% python3 -q
>>> import numpy as np
>>> from numpy import linalg as LA
>>> np.set_printoptions(precision=1, suppress=True, linewidth=140)
>>> rnd = lambda a: np.round(a, 1) + 0
>>> r0 = np.array([4, 1, 4, 2, 2, 2, 3])
>>> g = np.array([-3, 2, -1, -1, -3, -2, 0])
>>> mat = r0[:, None] + g[None, :]
>>> mat
array([[ 1,  6,  3,  3,  1,  2,  4],
       [-2,  3,  0,  0, -2, -1,  1],
       [ 1,  6,  3,  3,  1,  2,  4],
       [-1,  4,  1,  1, -1,  0,  2],
       [-1,  4,  1,  1, -1,  0,  2],
       [-1,  4,  1,  1, -1,  0,  2],
       [ 0,  5,  2,  2,  0,  1,  3]])
>>> other = mat / LA.norm(mat, axis=1, keepdims=True)
>>> gram = other @ other.T
>>> (np.abs(gram) > 0.9).astype(int)
array([[1, 0, 1, 0, 0, 0, 1],
       [0, 1, 0, 0, 0, 0, 0],
       [1, 0, 1, 0, 0, 0, 1],
       [0, 0, 0, 1, 1, 1, 1],
       [0, 0, 0, 1, 1, 1, 1],
       [0, 0, 0, 1, 1, 1, 1],
       [1, 0, 1, 1, 1, 1, 1]])
>>> (gram - 2 * np.eye(7)).round(6).argmax(axis=1)
array([2, 3, 0, 4, 3, 3, 0])
>>> arr = np.load("arr.npy")
>>> arr
array([[ 0,  0,  1,  2,  0, -1,  0, -1, -1],
       [ 0,  0, -1, -1, -1,  1,  0, -1, -1],
       [-1,  1,  0,  2,  2,  0,  1,  0,  0],
       [-2,  1, -2,  0,  0, -1,  2,  0,  0],
       [ 0,  1, -2,  0,  0, -1, -1,  2,  0],
       [ 1, -1,  0,  1,  1,  0,  0, -1,  1],
       [ 0,  0, -1, -2,  1,  0,  0,  0, -1],
       [ 1,  1,  0,  0, -2,  1,  0,  0, -1],
       [ 1,  1,  0,  0,  0, -1,  1,  1,  0]])
>>> # skew-symmetric
>>> np.unique(arr.round(6), axis=0).shape
(9, 9)
>>> rng = np.random.default_rng(78925)
>>> z = rng.integers(0, 3, 9)
>>> J = np.array([[2, 3, 4, 4, 3, 5, 1, 0, 2],
...     [4, 1, 0, 3, 3, 1, 0, 5, 3],
...     [4, 2, 4, 4, 0, 2, 3, 0, 3],
...     [5, 3, 1, 3, 0, 4, 0, 5, 1],
...     [5, 2, 0, 5, 3, 3, 0, 4, 3],
...     [0, 3, 1, 3, 5, 5, 2, 2, 0],
...     [3, 5, 3, 2, 2, 2, 5, 3, 2],
...     [0, 1, 3, 4, 3, 2, 5, 1, 3],
...     [4, 5, 1, 4, 5, 1, 5, 0, 5]]) * (z[:, None] == z)
>>> J
array([[2, 0, 0, 0, 0, 0, 0, 0, 0],
       [0, 1, 0, 3, 3, 1, 0, 0, 0],
       [0, 2, 4, 4, 0, 2, 0, 0, 0],
       [0, 3, 1, 3, 0, 4, 0, 0, 0],
       [0, 2, 0, 5, 3, 3, 0, 0, 0],
       [0, 3, 1, 3, 5, 5, 0, 0, 0],
       [0, 0, 0, 0, 0, 0, 5, 0, 2],
       [0, 0, 0, 0, 0, 0, 0, 1, 0],
       [0, 0, 0, 0, 0, 0, 5, 0, 5]])
>>> # 4 blocks once reordered
>>> np.flatnonzero(LA.matrix_power((J != 0) + (J.T != 0) + np.eye(9), 9)[8])
array([6, 8])
>>> (LA.matrix_power((J != 0) + (J.T != 0) + np.eye(9), 9) > 0).astype(int)
array([[1, 0, 0, 0, 0, 0, 0, 0, 0],
       [0, 1, 1, 1, 1, 1, 0, 0, 0],
       [0, 1, 1, 1, 1, 1, 0, 0, 0],
       [0, 1, 1, 1, 1, 1, 0, 0, 0],
       [0, 1, 1, 1, 1, 1, 0, 0, 0],
       [0, 1, 1, 1, 1, 1, 0, 0, 0],
       [0, 0, 0, 0, 0, 0, 1, 0, 1],
       [0, 0, 0, 0, 0, 0, 0, 1, 0],
       [0, 0, 0, 0, 0, 0, 1, 0, 1]])
>>> rnd(np.sort(LA.eigvals(J).real))
array([-0.4, -0.4,  0.5,  1. ,  1.8,  2. ,  3.9,  8.2, 12.5])
>>> def softmax(z):
...     e = np.exp(z - z.max(axis=-1, keepdims=True))
...     return e / e.sum(axis=-1, keepdims=True)
... 
>>> rnd(softmax(10 * J[5]))
array([0. , 0. , 0. , 0. , 0.5, 0.5, 0. , 0. , 0. ])
>>> rnd(softmax(J[5]))
array([0. , 0.1, 0. , 0.1, 0.4, 0.4, 0. , 0. , 0. ])
>>> att = J @ J.T / np.sqrt(9)
>>> rnd(softmax(att))
array([[0.3, 0.1, 0.1, 0.1, 0.1, 0.1, 0.1, 0.1, 0.1],
       [0. , 0. , 0. , 0. , 0.3, 0.7, 0. , 0. , 0. ],
       [0. , 0. , 0.9, 0. , 0. , 0.1, 0. , 0. , 0. ],
       [0. , 0. , 0. , 0.2, 0.1, 0.7, 0. , 0. , 0. ],
       [0. , 0. , 0. , 0. , 0.2, 0.8, 0. , 0. , 0. ],
       [0. , 0. , 0. , 0. , 0. , 1. , 0. , 0. , 0. ],
       [0. , 0. , 0. , 0. , 0. , 0. , 0.1, 0. , 0.9],
       [0.1, 0.1, 0.1, 0.1, 0.1, 0.1, 0.1, 0.1, 0.1],
       [0. , 0. , 0. , 0. , 0. , 0. , 0. , 0. , 1. ]])
>>> rnd(softmax(att + np.triu(np.full(att.shape, -np.inf), 1)))
array([[1. , 0. , 0. , 0. , 0. , 0. , 0. , 0. , 0. ],
       [0. , 1. , 0. , 0. , 0. , 0. , 0. , 0. , 0. ],
       [0. , 0. , 1. , 0. , 0. , 0. , 0. , 0. , 0. ],
       [0. , 0. , 0.2, 0.8, 0. , 0. , 0. , 0. , 0. ],
       [0. , 0. , 0. , 0. , 1. , 0. , 0. , 0. , 0. ],
       [0. , 0. , 0. , 0. , 0. , 1. , 0. , 0. , 0. ],
       [0. , 0. , 0. , 0. , 0. , 0. , 1. , 0. , 0. ],
       [0.1, 0.1, 0.1, 0.1, 0.1, 0.1, 0.1, 0.2, 0. ],
       [0. , 0. , 0. , 0. , 0. , 0. , 0. , 0. , 1. ]])
>>> softmax(att).round(6).argmax(axis=1)
array([0, 5, 2, 5, 5, 5, 8, 7, 8])
